>>> import numpy as np
>>> import numpy.linalg as la
>>> np.set_printoptions(suppress=True, linewidth=100)
>>> def tidy(a):
...     return np.round(a, 2) + 0
... 
>>> W0 = np.load("data.npy")
>>> print(W0)
[[-0.2 -2.6  0.9  0.8]
 [ 0.9  1.2 -1.7 -1.1]
 [-0.6 -0.7  0.9 -0.4]
 [-0.1  0.8  0.8 -0.3]
 [ 0.1  0.9 -0.7 -0.2]
 [-0.8 -0.7  0.8 -0.2]
 [-6.   8.  34.   4. ]
 [ 1.8 -1.3 -1.   1.9]
 [ 1.2  0.2  0.6  1.4]
 [-1.1 -2.  -0.6  0.7]
 [-0.2 -0.1 -0.1 -2.4]
 [ 1.2 -0.3  0.3 -0.5]
 [ 1.   0.9  0.6  1. ]
 [ 0.1 -0.4 -2.2 -0.1]
 [-0.5 -1.7  1.8  0.7]
 [-0.9  0.7 -1.1 -0.5]
 [ 0.4 -0.4 -0.7  1.9]
 [ 1.6  0.6  0.7  1.5]
 [-1.1 -0.5  0.7  0.8]
 [-0.3 -0.6  1.  -1.4]
 [ 0.6 -1.7 -0.4 -0.5]]
>>> M2 = np.c_[W0[:, :2] @ np.array([[3, 0], [0, 2]]), np.array([2, 2, 0, 0, 0, 2, 0, 1, 2, 0, 0, 1, 1, 0, 1, 1, 1, 1, 0, 0, 0])]
>>> print(tidy(M2))
[[ -0.6  -5.2   2. ]
 [  2.7   2.4   2. ]
 [ -1.8  -1.4   0. ]
 [ -0.3   1.6   0. ]
 [  0.3   1.8   0. ]
 [ -2.4  -1.4   2. ]
 [-18.   16.    0. ]
 [  5.4  -2.6   1. ]
 [  3.6   0.4   2. ]
 [ -3.3  -4.    0. ]
 [ -0.6  -0.2   0. ]
 [  3.6  -0.6   1. ]
 [  3.    1.8   1. ]
 [  0.3  -0.8   0. ]
 [ -1.5  -3.4   1. ]
 [ -2.7   1.4   1. ]
 [  1.2  -0.8   1. ]
 [  4.8   1.2   1. ]
 [ -3.3  -1.    0. ]
 [ -0.9  -1.2   0. ]
 [  1.8  -3.4   0. ]]
>>> print(tidy(la.norm(M2 - W0 @ la.lstsq(W0, M2)[0], axis=0)))
[0.   0.   4.19]
>>> feats = np.load("mat.npy")
>>> print(feats)
[[-2.  0.  0.  0. -3.]
 [ 0. -2. -3.  0.  0.]
 [ 0. -3. -2.  0.  0.]
 [ 0.  0.  0. -2.  0.]
 [-3.  0.  0.  0. -2.]]
>>> evals, vecs = la.eig(feats)
>>> print(tidy(np.sort(la.eigvals(feats.T))))
[-5. -5. -2.  1.  1.]
>>> print(tidy(evals))
[ 1. -5.  1. -5. -2.]
>>> print(tidy(np.sort(la.eigvals(feats @ feats))))
[ 1.  1.  4. 25. 25.]
>>> print(tidy(np.sort(la.eigvals(la.inv(feats)))))
[-0.5 -0.2 -0.2  1.   1. ]
>>> print(tidy(feats @ vecs[:, 0] - evals[0] * vecs[:, 0]))
[0. 0. 0. 0. 0.]
>>> print(np.allclose(feats @ feats.T, feats.T @ feats))
True
>>> print((feats + feats.T) / 2)
[[-2.  0.  0.  0. -3.]
 [ 0. -2. -3.  0.  0.]
 [ 0. -3. -2.  0.  0.]
 [ 0.  0.  0. -2.  0.]
 [-3.  0.  0.  0. -2.]]
>>> print(tidy(la.matrix_power(feats, 2)))
[[13.  0.  0.  0. 12.]
 [ 0. 13. 12.  0.  0.]
 [ 0. 12. 13.  0.  0.]
 [ 0.  0.  0.  4.  0.]
 [12.  0.  0.  0. 13.]]
>>> rng = np.random.default_rng(48347)
>>> idx = rng.permutation(5)
>>> M2 = feats[:, idx] * rng.choice([-1, 1], 5)
>>> print(M2)
[[ 0.  0. -0.  2. -3.]
 [-2.  0.  3. -0.  0.]
 [-3.  0.  2. -0.  0.]
 [ 0. -2. -0. -0.  0.]
 [ 0.  0. -0.  3. -2.]]
>>> Uu, _, vt = la.svd(feats.T @ M2)
>>> print(tidy(Uu @ vt))
[[ 0.  0.  0. -1.  0.]
 [ 1.  0.  0.  0.  0.]
 [ 0.  0. -1.  0.  0.]
 [ 0.  1.  0.  0.  0.]
 [ 0.  0.  0.  0.  1.]]
>>> print(tidy(la.lstsq(feats, M2)[0]))
[[ 0.  0.  0. -1.  0.]
 [ 1.  0.  0.  0.  0.]
 [ 0.  0. -1.  0.  0.]
 [ 0.  1.  0.  0.  0.]
 [ 0.  0.  0.  0.  1.]]
>>> print(tidy(np.poly(feats)))
[  1.  10.  22. -28. -55.  50.]
>>> print(np.einsum("ij,ji->", feats, feats))
56.0
>>> print(tidy(la.det(feats[::-1])))
-50.0
>>> print(tidy(la.det(feats.T)))
-50.0
>>> print(tidy(la.eigvals(feats)))
[ 1. -5.  1. -5. -2.]
>>> print(np.einsum("ii->", feats))
-10.0
>>> print(tidy(la.det(2 * feats)), tidy(la.det(feats)))
-1600.0 -50.0
>>> J = np.array([[-3, -5, -5], [-5, -3, -5], [-5, -5, -3]])
>>> idx = rng.permutation(3)
>>> print(idx)
[0 1 2]
>>> M2 = J[idx][:, idx]
>>> print(tidy(la.det(M2)), tidy(la.det(J[idx])))
-52.0 -52.0
>>> print(tidy(np.sort(np.abs(la.eigvals(M2)))))
[ 2.  2. 13.]
>>> print(M2)
[[-3 -5 -5]
 [-5 -3 -5]
 [-5 -5 -3]]
>>> u, r1 = W0[20], W0[14]
>>> print(tidy(u @ r1))
1.52
>>> pr = (u @ r1) / (u @ u) * u
>>> print(tidy(r1 - pr))
[-0.75 -0.99  1.97  0.91]
>>> print(tidy(la.norm(u + r1) ** 2 + la.norm(u - r1) ** 2))
21.06
>>> print(la.matrix_rank(np.outer(u, r1)))
1
>>> print(tidy(np.outer(u, r1)))
[[-0.3  -1.02  1.08  0.42]
 [ 0.85  2.89 -3.06 -1.19]
 [ 0.2   0.68 -0.72 -0.28]
 [ 0.25  0.85 -0.9  -0.35]]
>>> print(J.shape)
(3, 3)
>>> print(np.abs(J).max())
5
>>> print(J.sum(axis=1))
[-13 -13 -13]
>>> print(np.diff(J, axis=0))
[[-2  2  0]
 [ 0 -2  2]]
>>> J[3]
Traceback (most recent call last):
  File "<python-input-52>", line 1, in <module>
    J[3]
    ~^^^
IndexError: index 3 is out of bounds for axis 0 with size 3
>>> print(tidy(J.mean(axis=0)))
[-4.33 -4.33 -4.33]
>>> print(np.count_nonzero(J))
9
>>> mat = np.load("arr.npy")
>>> print(mat)
[[ 4  5  6  7  8]
 [ 9 10 11 12 13]]
>>> M2 = mat / la.norm(mat, axis=1)
Traceback (most recent call last):
  File "<python-input-57>", line 1, in <module>
    M2 = mat / la.norm(mat, axis=1)
         ~~~~^~~~~~~~~~~~~~~~~~~~~~
ValueError: operands could not be broadcast together with shapes (2,5) (2,) 
>>> M2 = mat / la.norm(mat, axis=1, keepdims=True)
>>> cov = M2 @ M2.T
>>> print(tidy(np.degrees(np.arccos(np.clip(cov[0, 1], -1, 1)))))
5.94
>>> print((cov - 2 * np.eye(2)).round(6).argmax(axis=1))
[1 0]
>>> print(la.cond(mat) > 100)
False
>>> print(mat.sum(axis=1))
[30 55]
>>> print(tidy(la.norm(mat)))
28.37
>>> print(la.matrix_rank(mat))
2
>>> Uu, sigma, vt = la.svd(mat, full_matrices=False)
>>> print(tidy(np.cumsum(sigma ** 2) / np.sum(sigma ** 2)))
[1. 1.]
>>> print(tidy(np.sqrt((sigma ** 2).sum())), tidy(la.norm(mat)))
28.37 28.37
>>> print((sigma > 1e-8).sum())
2
>>> print(tidy(sigma / sigma[0]))
[1.   0.04]
>>> print(np.allclose(Uu * sigma @ vt, mat))
True
>>> print(tidy(vt @ vt.T))
[[1. 0.]
 [0. 1.]]
>>> print(tidy(sigma))
[28.35  1.25]
>>> print(tidy(Uu.T @ Uu))
[[1. 0.]
 [0. 1.]]
>>> E = np.array([[3, 2, 4],
...     [3, 6, 9],
...     [3, 11, 12],
...     [5, 13, 16],
...     [5, 15, 21],
...     [8, 16, 21],
...     [12, 16, 25],
...     [16, 17, 25],
...     [19, 22, 29],
...     [24, 23, 29],
...     [25, 26, 32],
...     [29, 26, 36]])
>>> cen = (E - E.mean(axis=0)) / E.std(axis=0)
>>> print(np.argwhere(np.abs(cen) > 2))
[]
>>> print(cen.std(axis=0))
[1. 1. 1.]
>>> b = la.lstsq(np.delete(cen, 2, axis=1), cen[:, 2])[0]
>>> print(tidy(1 - np.var(cen[:, 2] - np.delete(cen, 2, axis=1) @ b)))
0.96
>>> M = np.array([[-5, 3, 1, -3, 5],
...     [5, -5, 3, 1, -3],
...     [-3, 5, -5, 3, 1],
...     [1, -3, 5, -5, 3],
...     [3, 1, -3, 5, -5]])
>>> x0 = np.array([1, 1, 1, 1, 0])
>>> h = np.maximum(M @ x0, 0)
>>> print(np.maximum(M @ (3 * x0), 0))
[ 0 12  0  0 18]
>>> print(h)
[0 4 0 0 6]
>>> print(M.T @ h)
[ 38 -14  -6  34 -42]
>>> print(np.maximum(M @ x0, 0) - np.maximum(-M @ x0, 0))
[-4  4  0 -2  6]
>>> print(tidy(np.tanh(M @ x0)))
[-1.    1.    0.   -0.96  1.  ]
>>> print(tidy(np.abs(la.svd(M)[2][-1])))
[0.45 0.45 0.45 0.45 0.45]
>>> print(tidy(la.norm(M, 2) / la.norm(M)))
0.7
>>> idx = rng.permutation(5)
>>> print(idx)
[3 4 0 1 2]
>>> M2 = M[idx][:, idx]
>>> print(np.diag(M2))
[-5 -5 -5 -5 -5]
>>> print(M2)
[[-5  3  1 -3  5]
 [ 5 -5  3  1 -3]
 [-3  5 -5  3  1]
 [ 1 -3  5 -5  3]
 [ 3  1 -3  5 -5]]
>>> print(tidy(np.sort(np.abs(la.eigvals(M2)))))
[ 1.    1.01  1.01 13.08 13.08]
>>> w1 = np.array([[-1, 4, -2, -5, 3, 4],
...     [3, -5, -1, -1, 2, -1],
...     [-4, 1, 5, 4, -5, 5],
...     [4, -4, 0, -3, 4, -2],
...     [1, 2, 1, 3, 4, 4]])
>>> b = np.array([1, 0, 0, -2, 1, -1])
>>> act = np.maximum(M @ w1 + b, 0)
>>> print(la.matrix_rank(act))
5
>>> print((act > 0).mean(axis=0))
[0.6 0.4 0.6 0.4 0.4 0.6]
>>> print(act)
[[ 4  0 17 48  0  7]
 [ 0 38  7  0  0 25]
 [52  0  0  0 43  0]
 [ 0 50 29 40  0 53]
 [28  0  0  0 27  0]]
>>> W2 = np.array([[3, 4, 0], [1, 1, 4], [5, 3, 1], [0, 5, 0], [0, 5, 1], [0, 1, 4]])
>>> print(act @ W2)
[[ 97 314  45]
 [ 73  84 259]
 [156 423  43]
 [195 390 441]
 [ 84 247  27]]
>>> print(w1 @ W2)
[[ -9 -12  33]
 [ -1   8 -23]
 [ 14   0  24]
 [  8  15 -20]
 [ 10  48  29]]
>>> arr = np.array([[1, 0], [0, 1]])
>>> print(arr)
[[1 0]
 [0 1]]
>>> print([int(la.matrix_rank(la.matrix_power(arr, p))) for p in range(1, 3)])
[2, 2]
>>> print(la.matrix_power(arr - np.diag(np.diag(arr)), 2))
[[0 0]
 [0 0]]
>>> print(la.matrix_rank(arr - arr[0, 0] * np.eye(2)))
0
>>> print(tidy(np.sort(np.abs(la.eigvals(arr)))[::-1]))
[1. 1.]
>>> print(la.matrix_power(arr, 2))
[[1 0]
 [0 1]]
>>> print(arr.sum(axis=1))
[1 1]
>>> print(la.matrix_power(arr, 100))
[[1 0]
 [0 1]]
>>> pr = np.eye(2)[1]
>>> for _ in range(5):
...     pr = pr @ arr
...     print(pr.round(2))
... 
[0. 1.]
[0. 1.]
[0. 1.]
[0. 1.]
[0. 1.]
>>> evals, vecs = la.eigh(arr)
>>> x0 = np.array([-9, 2])
>>> print(vecs * np.abs(evals) @ vecs.T)
[[1. 0.]
 [0. 1.]]
>>> print(np.abs(arr).sum(axis=1).max(), np.abs(evals).max())
1 1.0
>>> print(vecs * np.maximum(evals, 0) @ vecs.T)
[[1. 0.]
 [0. 1.]]
>>> m1 = np.load("block8.npy")
>>> print(m1)
[[0.4  0.4  0.2 ]
 [0.5  0.33 0.17]
 [0.   0.5  0.5 ]]
>>> print(tidy(la.norm(m1, 2) / la.norm(m1)))
0.91
